$ python3 -q
>>> import numpy as np
>>> np.set_printoptions(suppress=True, linewidth=200)
>>> J = np.loadtxt("sample6.csv", delimiter=",")
>>> print(J)
[[0. 0. 1. 0.]
 [0. 0. 0. 1.]
 [1. 0. 0. 0.]
 [0. 1. 0. 0.]]
>>> # row-stochastic, so 1 is an eigenvalue
>>> [round(float(np.linalg.det(J[:i, :i])), 2) + 0 for i in range(1, 5)]
[0.0, 0.0, 0.0, 1.0]
>>> ev, V = np.linalg.eigh(J)
>>> x0 = np.array([1, -2, -1, 2])
>>> print(np.round(V * np.abs(ev) @ V.T, 3) + 0)
[[1. 0. 0. 0.]
 [0. 1. 0. 0.]
 [0. 0. 1. 0.]
 [0. 0. 0. 1.]]
>>> print(np.round(V * np.maximum(ev, 0) @ V.T, 3))
[[0.5 0.  0.5 0. ]
 [0.  0.5 0.  0.5]
 [0.5 0.  0.5 0. ]
 [0.  0.5 0.  0.5]]
>>> np.abs(J).sum(axis=1).max(), np.abs(ev).max()
(np.float64(1.0), np.float64(1.0))
>>> r0 = np.array([1, 1, -3, 2])
>>> other = J + np.outer(r0, np.eye(4)[1])
>>> print(np.round(np.linalg.det(other) / np.linalg.det(J), 3), round(1 + np.linalg.solve(J, r0)[1], 3))
3.0 3.0
>>> np.linalg.matrix_rank(other - J)
np.int64(1)
>>> other
array([[ 0.,  1.,  1.,  0.],
       [ 0.,  1.,  0.,  1.],
       [ 1., -3.,  0.,  0.],
       [ 0.,  3.,  0.,  0.]])
>>> m1 = np.loadtxt("dump.csv", delimiter=",")
>>> print(m1.round(3))
[[ 0.191 -0.462  0.343  0.049  0.176  0.015  0.279  0.264  0.523]
 [-0.462  0.89   0.083  0.226 -0.111  0.128 -0.433  0.255 -0.606]
 [ 0.343  0.083  1.55   0.06  -0.216  0.323 -0.547  0.623  0.252]
 [ 0.049  0.226  0.06   1.294  0.011 -0.567 -0.009  0.111 -0.394]
 [ 0.176 -0.111 -0.216  0.011 -0.207  0.065 -0.255 -0.163 -0.144]
 [ 0.015  0.128  0.323 -0.567  0.065  1.28   0.62  -0.158 -0.566]
 [ 0.279 -0.433 -0.547 -0.009 -0.255  0.62  -0.219 -0.028 -0.165]
 [ 0.264  0.255  0.623  0.111 -0.163 -0.158 -0.028 -0.391 -0.395]
 [ 0.523 -0.606  0.252 -0.394 -0.144 -0.566 -0.165 -0.395  0.613]]
>>> # null space of dimension 3
>>> assert m1 == m1.T
Traceback (most recent call last):
  File "<python-input-19>", line 1, in <module>
    assert m1 == m1.T
           ^^^^^^^^^^
ValueError: The truth value of an array with more than one element is ambiguous. Use a.any() or a.all()
>>> np.round((m1 + m1.T) / 2, 3)
array([[ 0.191, -0.462,  0.343,  0.049,  0.176,  0.015,  0.279,  0.264,  0.523],
       [-0.462,  0.89 ,  0.083,  0.226, -0.111,  0.128, -0.433,  0.255, -0.606],
       [ 0.343,  0.083,  1.55 ,  0.06 , -0.216,  0.323, -0.547,  0.623,  0.252],
       [ 0.049,  0.226,  0.06 ,  1.294,  0.011, -0.567, -0.009,  0.111, -0.394],
       [ 0.176, -0.111, -0.216,  0.011, -0.207,  0.065, -0.255, -0.163, -0.144],
       [ 0.015,  0.128,  0.323, -0.567,  0.065,  1.28 ,  0.62 , -0.158, -0.566],
       [ 0.279, -0.433, -0.547, -0.009, -0.255,  0.62 , -0.219, -0.028, -0.165],
       [ 0.264,  0.255,  0.623,  0.111, -0.163, -0.158, -0.028, -0.391, -0.395],
       [ 0.523, -0.606,  0.252, -0.394, -0.144, -0.566, -0.165, -0.395,  0.613]])
>>> np.linalg.determinant(m1)
Traceback (most recent call last):
  File "<python-input-21>", line 1, in <module>
    np.linalg.determinant(m1)
    ^^^^^^^^^^^^^^^^^^^^^
AttributeError: module 'numpy.linalg' has no attribute 'determinant'
>>> round(float(np.abs(np.linalg.eigvals(m1)).max()), 3)
2.0
>>> print(round(float(np.trace(m1)), 3))
5.0
>>> other = np.array([[1, 2], [0, 0], [0, 0]])
>>> W0 = np.tile(other, (2, 3))
>>> W0
array([[1, 2, 1, 2, 1, 2],
       [0, 0, 0, 0, 0, 0],
       [0, 0, 0, 0, 0, 0],
       [1, 2, 1, 2, 1, 2],
       [0, 0, 0, 0, 0, 0],
       [0, 0, 0, 0, 0, 0]])
>>> # rank 1
>>> np.argsort(-np.linalg.norm(W0, axis=0).round(6), kind="stable")[:3]
array([1, 3, 5])
>>> round(np.linalg.norm(W0, 2) / np.linalg.norm(W0), 3)
np.float64(1.0)
>>> print([round(float(x), 3) for x in np.linalg.svd(W0, compute_uv=False)[:3]])
[5.477, 0.0, 0.0]
>>> np.linalg.cond(W0) > 100
np.True_
>>> r = np.linalg.matrix_rank(W0)
>>> r
np.int64(1)
>>> N = np.linalg.svd(W0)[2][r:].T
>>> [int(np.linalg.matrix_rank(W0[:i])) for i in range(1, len(W0) + 1)]
[1, 1, 1, 1, 1, 1]
>>> [int(np.linalg.matrix_rank(W0[:, :j + 1])) for j in range(6)]
[1, 1, 1, 1, 1, 1]
>>> np.linalg.matrix_rank(W0.T @ W0), np.linalg.matrix_rank(W0 @ W0.T)
(np.int64(1), np.int64(1))
>>> N.shape
(6, 5)
>>> np.allclose(W0 @ N, 0)
True
>>> print(np.round(N @ N.T, 3))
[[ 0.933 -0.133 -0.067 -0.133 -0.067 -0.133]
 [-0.133  0.733 -0.133 -0.267 -0.133 -0.267]
 [-0.067 -0.133  0.933 -0.133 -0.067 -0.133]
 [-0.133 -0.267 -0.133  0.733 -0.133 -0.267]
 [-0.067 -0.133 -0.067 -0.133  0.933 -0.133]
 [-0.133 -0.267 -0.133 -0.267 -0.133  0.733]]
>>> print(np.unique(W0.round(6), axis=0).shape)
(2, 6)
>>> np.round(W0 @ np.linalg.pinv(W0) @ W0, 3)
array([[1., 2., 1., 2., 1., 2.],
       [0., 0., 0., 0., 0., 0.],
       [0., 0., 0., 0., 0., 0.],
       [1., 2., 1., 2., 1., 2.],
       [0., 0., 0., 0., 0., 0.],
       [0., 0., 0., 0., 0., 0.]])
>>> print(np.linalg.lstsq(W0[:-1].T, W0[-1])[2])
1
>>> print(np.abs(np.diag(np.linalg.qr(W0)[1])) > 1e-9)
[ True False False False False False]
>>> mat = np.load("mat.npy")
>>> mat
array([[ 2,  1,  1,  0,  1,  1,  2,  1,  2],
       [ 0,  1,  1,  1,  0,  2,  1,  1,  2],
       [ 2, -1, -1, -2,  1, -3,  0, -1, -2]])
>>> W = np.array([[0, 2],
...     [3, 3],
...     [0, 1],
...     [2, 1],
...     [3, 1],
...     [0, 2],
...     [1, 3],
...     [1, 2],
...     [3, 2]])
>>> c = np.array([1, 1])
>>> hid = np.maximum(mat @ W + c, 0)
>>> np.linalg.matrix_rank(hid)
np.int64(2)
>>> hid
array([[16, 24],
       [14, 19],
       [ 0,  0]])
>>> W2 = np.array([[0, 2, 1], [-2, -2, -3]])
>>> print((hid @ W2).round(6).argmax(axis=1))
[1 1 0]
>>> Uu, sigma = np.linalg.svd(mat)
Traceback (most recent call last):
  File "<python-input-54>", line 1, in <module>
    Uu, sigma = np.linalg.svd(mat)
    ^^^^^^^^^
ValueError: too many values to unpack (expected 2)
>>> Uu, sigma, Vh = np.linalg.svd(mat, full_matrices=False)
>>> np.round(Uu.T @ mat @ Vh.T, 3) + 0
array([[6.325, 0.   , 0.   ],
       [0.   , 3.873, 0.   ],
       [0.   , 0.   , 0.   ]])
>>> np.round(np.abs(Vh[0]), 3)
array([0.089, 0.268, 0.268, 0.313, 0.045, 0.581, 0.224, 0.268, 0.537])
>>> np.round(Vh @ Vh.T, 3) + 0
array([[1., 0., 0.],
       [0., 1., 0.],
       [0., 0., 1.]])
>>> print(np.round(sigma / sigma[0], 3) + 0)
[1.    0.612 0.   ]
